% python3 -q
>>> import numpy as np
>>> import numpy.linalg as la
>>> np.set_printoptions(precision=3, suppress=True, linewidth=160)
>>> rd = lambda a: np.round(a, 3) + 0
>>> basis = np.array([[5, -5, -7, 7, -5, 3],
...     [8, 9, 4, 3, -6, 1],
...     [-2, -5, 6, -2, 2, 7],
...     [-7, -3, 7, -7, 3, -9],
...     [-5, 3, -5, -4, 6, 0],
...     [-4, 6, -7, -2, 8, -3]])
>>> rng = np.random.default_rng(74)
>>> M = (rng.random((20, 6)) < 0.25) @ basis
>>> M
array([[  0,   0,   0,   0,   0,   0],
       [  5,  -5,  -7,   7,  -5,   3],
       [-12,   0,   2, -11,   9,  -9],
       [ 13,   4,  -3,  10, -11,   4],
       [ -2,  -5,   6,  -2,   2,   7],
       [  5,  -5,  -7,   7,  -5,   3],
       [  0,   0,   0,   0,   0,   0],
       [-11,   1, -12,  -6,  12,  -9],
       [  0,   0,   0,   0,   0,   0],
       [ -5,   3,  -5,  -4,   6,   0],
       [  1,   7,   5,  -3,   2,   8],
       [  0,   0,   0,   0,   0,   0],
       [ -1,   1,  17,  -6,  -1,  -1],
       [  0,   0,   0,   0,   0,   0],
       [  1,   1, -14,   5,   3,   0],
       [ -5,   3,  -5,  -4,   6,   0],
       [  0,   0,   0,   0,   0,   0],
       [  6,   1,   4,   3,  -8,  -5],
       [ -3,  13,  -2,  -5,  10,   5],
       [  1,   6,  11,  -4,  -3,  -8]])
>>> G = np.cov(M, rowvar=False)
>>> print(rd(np.polyfit(M[:, 4], M[:, 3], 1)))
[-0.681 -0.071]
>>> np.argsort(-M.std(axis=0).round(6), kind="stable")
array([2, 4, 0, 3, 5, 1])
>>> dist = la.norm(M[:, None] - M[None], axis=-1)
>>> print(rd(la.norm(M - M.mean(axis=0), axis=1)))
[ 1.758 14.57  19.907 21.51  11.73  14.57   1.758 21.861  1.758  9.093 11.73   1.758 18.428  1.758 14.856  9.093  1.758 13.277 16.613 15.655]
>>> np.unravel_index(dist.round(6).argmax(), dist.shape)
(np.int64(2), np.int64(3))
>>> rd(dist[18])
array([18.221, 28.036, 22.338, 31.702, 21.587, 28.036, 18.221, 22.561, 18.221, 12.45 , 13.342, 18.221, 25.826, 18.221, 21.863, 12.45 , 18.221, 27.368,  0.   ,
       23.937])
>>> np.flatnonzero(dist[18] < dist.mean() / 2)
array([18])
>>> print(dist[18].round(6).argsort(kind="stable")[:4])
[18  9 15 10]
>>> cen = (M - M.mean(axis=0)) / M.std(axis=0)
>>> np.argwhere(np.abs(cen) > 2)
array([[ 2,  0],
       [ 2,  3],
       [ 3,  0],
       [ 3,  3],
       [ 3,  4],
       [12,  2],
       [18,  1]])
>>> rd(cen.std(axis=0))
array([1., 1., 1., 1., 1., 1.])
>>> coef = la.lstsq(np.delete(cen, 1, axis=1), cen[:, 1])[0]
>>> rd(coef)
array([ 4.135, -0.863, -2.954,  1.557, -0.32 ])
>>> np.abs(coef).argmax()
np.int64(0)
>>> rd(1 - np.var(cen[:, 1] - np.delete(cen, 1, axis=1) @ coef))
np.float64(0.991)
>>> x0 = np.array([2, 2, -1, -2, 2, 0])
>>> target = M @ x0
>>> coef, lr = np.zeros(6), 1 / la.norm(M, 2) ** 2
>>> for i in range(8):
...     coef -= lr * M.T @ (M @ coef - target)
...     if i % 2 == 0: print(i, round(la.norm(M @ coef - target), 3))
... 
0 40.955
2 24.403
4 15.116
6 9.667
>>> print(rd(coef))
[-0.183  2.274 -0.683 -0.565  1.165  0.316]
>>> rd(la.cond(M))
np.float64(67.595)
>>> mat = np.array([[1, -1, 2, 2, 1],
...     [0, -1, 2, 0, -1],
...     [3, 1, 2, -2, -3],
...     [0, -2, 0, -1, 3],
...     [0, 1, -3, -3, 0]])
>>> mat
array([[ 1, -1,  2,  2,  1],
       [ 0, -1,  2,  0, -1],
       [ 3,  1,  2, -2, -3],
       [ 0, -2,  0, -1,  3],
       [ 0,  1, -3, -3,  0]])
>>> def softmax(z):
...     e = np.exp(z - z.max(axis=-1, keepdims=True))
...     return e / e.sum(axis=-1, keepdims=True)
... 
>>> rd(softmax(mat[4] + 4))
array([0.208, 0.564, 0.01 , 0.01 , 0.208])
>>> rd(softmax(mat).sum(axis=1))
array([1., 1., 1., 1., 1.])
>>> rd(softmax(10 * mat[4]))
array([0., 1., 0., 0., 0.])
>>> att = mat @ mat.T / np.sqrt(5)
>>> rd(softmax(att + np.triu(np.full(att.shape, -np.inf), 1)))
array([[1.   , 0.   , 0.   , 0.   , 0.   ],
       [0.29 , 0.71 , 0.   , 0.   , 0.   ],
       [0.   , 0.   , 1.   , 0.   , 0.   ],
       [0.007, 0.001, 0.   , 0.992, 0.   ],
       [0.   , 0.   , 0.   , 0.   , 0.999]])
>>> print(rd(softmax(att)))
[[0.929 0.041 0.004 0.026 0.   ]
 [0.166 0.407 0.407 0.018 0.001]
 [0.    0.    1.    0.    0.   ]
 [0.007 0.001 0.    0.989 0.003]
 [0.    0.    0.    0.    0.999]]
>>> (mat - mat.T) / 2
array([[ 0. , -0.5, -0.5,  1. ,  0.5],
       [ 0.5,  0. ,  0.5,  1. , -1. ],
       [ 0.5, -0.5,  0. , -1. ,  0. ],
       [-1. , -1. ,  1. ,  0. ,  3. ],
       [-0.5,  1. ,  0. , -3. ,  0. ]])
>>> (mat + mat.T) / 2
array([[ 1. , -0.5,  2.5,  1. ,  0.5],
       [-0.5, -1. ,  1.5, -1. ,  0. ],
       [ 2.5,  1.5,  2. , -1. , -3. ],
       [ 1. , -1. , -1. , -1. ,  0. ],
       [ 0.5,  0. , -3. ,  0. ,  0. ]])
>>> print(rd(np.sort(np.abs(la.eigvals(mat)))))
[0.399 1.289 3.319 3.319 4.593]
>>> print(rd(np.abs(la.eigvals(mat)).max()))
4.593
>>> mat @ mat
array([[  7,  -1,   1,  -7,   2],
       [  6,   2,   5,  -1,  -5],
       [  9,  -1,  21,  13, -10],
       [  0,   7, -13,  -8,  -1],
       [ -9,   2,  -4,   9,  -1]])
>>> rd(la.det(mat))
np.float64(-26.0)
>>> la.matrix_power(mat, 2)
array([[  7,  -1,   1,  -7,   2],
       [  6,   2,   5,  -1,  -5],
       [  9,  -1,  21,  13, -10],
       [  0,   7, -13,  -8,  -1],
       [ -9,   2,  -4,   9,  -1]])
>>> data = np.load("dump.npy")
>>> rd(data)
array([[ 0.984,  0.038,  0.016, -0.081,  0.07 ,  0.092,  0.103],
       [ 0.038,  0.912, -0.038,  0.189, -0.164, -0.214, -0.239],
       [ 0.016, -0.038,  0.984,  0.081, -0.07 , -0.092, -0.103],
       [-0.081,  0.189,  0.081,  0.595,  0.351,  0.459,  0.513],
       [ 0.07 , -0.164, -0.07 ,  0.351,  0.696, -0.398, -0.445],
       [ 0.092, -0.214, -0.092,  0.459, -0.398,  0.48 , -0.581],
       [ 0.103, -0.239, -0.103,  0.513, -0.445, -0.581,  0.35 ]])
>>> x0 = np.array([1, 1, 2, 2, 0, 2, 1])
>>> target = data @ x0
>>> coef, lr = np.zeros(7), 1 / la.norm(data, 2) ** 2
>>> for i in range(5):
...     coef -= lr * data.T @ (data @ coef - target)
...     if i % 1 == 0: print(i, round(la.norm(data @ coef - target), 3))
... 
0 0.0
1 0.0
2 0.0
3 0.0
4 0.0
>>> rd(coef)
array([1., 1., 2., 2., 0., 2., 1.])
